% ipython --no-banner

In [1]: import numpy as np

In [2]: import numpy.linalg as la

In [3]: np.set_printoptions(suppress=True, linewidth=200)

In [4]: m1 = np.load("w.npy")

In [5]: m1
Out[5]: 
array([[ 0.   ,  7.965,  3.086],
       [ 0.   ,  4.02 ,  1.644],
       [ 0.   ,  1.153,  0.587],
       [ 0.   ,  0.841,  0.461],
       [ 0.   , -0.072, -0.086],
       [ 0.   , -0.282, -0.731],
       [ 0.   , -0.443, -1.121],
       [ 0.   , -0.66 , -1.508],
       [ 0.   , -1.565, -2.692],
       [ 0.   , -1.782, -2.934],
       [ 0.   , -4.62 , -5.65 ],
       [ 0.   , -6.41 , -7.164],
       [ 0.   , -7.14 , -7.758],
       [ 0.   , -7.951, -8.406]])

In [6]: la.matrix_rank(m1, rtol=0.1)
Out[6]: np.int64(2)

In [7]: la.cond(m1) > 100
Out[7]: np.True_

In [8]: [round(float(x), 3) for x in la.svd(m1, compute_uv=False)[:3]]
Out[8]: [22.215, 4.23, 0.0]

In [9]: np.round(m1.mean(axis=0), 3)
Out[9]: array([ 0.   , -1.21 , -2.305])

In [10]: m1.shape
Out[10]: (14, 3)

In [11]: np.count_nonzero(m1)
Out[11]: np.int64(28)

In [12]: np.round(la.norm(m1), 3)
Out[12]: np.float64(22.614)

In [13]: X = np.load("sample12.npy")

In [14]: X
Out[14]: 
array([[ 0.982, -0.081, -0.519],
       [ 0.3  ,  0.5  ,  0.3  ],
       [ 0.8  ,  1.1  ,  1.3  ],
       [-0.6  ,  1.4  , -1.4  ],
       [ 1.   , -0.1  , -0.5  ]])

In [15]: other = np.c_[X[:, :2] @ np.array([[1, 6], [-4, 0]]), np.array([2, -1, -1, 1, -2])]

In [16]: other.round(3)
Out[16]: 
array([[ 1.306,  5.892,  2.   ],
       [-1.7  ,  1.8  , -1.   ],
       [-3.6  ,  4.8  , -1.   ],
       [-6.2  , -3.6  ,  1.   ],
       [ 1.4  ,  6.   , -2.   ]])

In [17]: np.round(la.lstsq(X, other[:, 0])[0], 3) + 0
Out[17]: array([ 1., -4.,  0.])

In [18]: la.matrix_rank(np.c_[X, other])
Out[18]: np.int64(4)

In [19]: np.round(la.norm(other - X @ la.lstsq(X, other)[0], axis=0), 3) + 0
Out[19]: array([0. , 0. , 2.9])
